$ python -q
>>> import numpy as np
>>> np.set_printoptions(suppress=True, linewidth=200)
>>> rd = lambda a: np.round(a, 2) + 0
>>> q, _ = np.linalg.qr(np.array([[-1.8, -1.1, 0.0, 0.2],
...     [-0.7, 0.7, 0.5, -2.2],
...     [1.5, -0.5, -0.5, 0.3],
...     [1.8, -0.2, 0.7, 0.7]]))
>>> data = q[:, :4]
>>> rd(data)
array([[-0.59,  0.73,  0.28,  0.19],
       [-0.23, -0.52,  0.37,  0.74],
       [ 0.49,  0.4 , -0.42,  0.65],
       [ 0.59,  0.2 ,  0.78, -0.06]])
>>> rd(data.T @ data)
array([[1., 0., 0., 0.],
       [0., 1., 0., 0.],
       [0., 0., 1., 0.],
       [0., 0., 0., 1.]])
>>> rd(data[:, 3] @ data[:, 2])
np.float64(0.0)
>>> rd(np.linalg.pinv(data))
array([[-0.59, -0.23,  0.49,  0.59],
       [ 0.73, -0.52,  0.4 ,  0.2 ],
       [ 0.28,  0.37, -0.42,  0.78],
       [ 0.19,  0.74,  0.65, -0.06]])
>>> rd(np.linalg.norm(data, axis=0))
array([1., 1., 1., 1.])
>>> rd(data @ data.T)
array([[1., 0., 0., 0.],
       [0., 1., 0., 0.],
       [0., 0., 1., 0.],
       [0., 0., 0., 1.]])
>>> vec = np.array([2, 0, 1, 0])
>>> [p for p in range(1, 25) if np.allclose(np.linalg.matrix_power(data, p), np.eye(4))]
[]
>>> rd(np.linalg.inv(data))
array([[-0.59, -0.23,  0.49,  0.59],
       [ 0.73, -0.52,  0.4 ,  0.2 ],
       [ 0.28,  0.37, -0.42,  0.78],
       [ 0.19,  0.74,  0.65, -0.06]])
>>> 4 - np.linalg.matrix_rank(data - np.eye(4), tol=1e-8)
np.int64(1)
>>> rd(np.linalg.norm(vec)), rd(np.linalg.norm(data @ vec))
(np.float64(2.24), np.float64(2.24))
>>> rd(data.T @ (data @ vec))
array([2., 0., 1., 0.])
>>> rd(np.abs(np.linalg.eigvals(data)))
array([1., 1., 1., 1.])
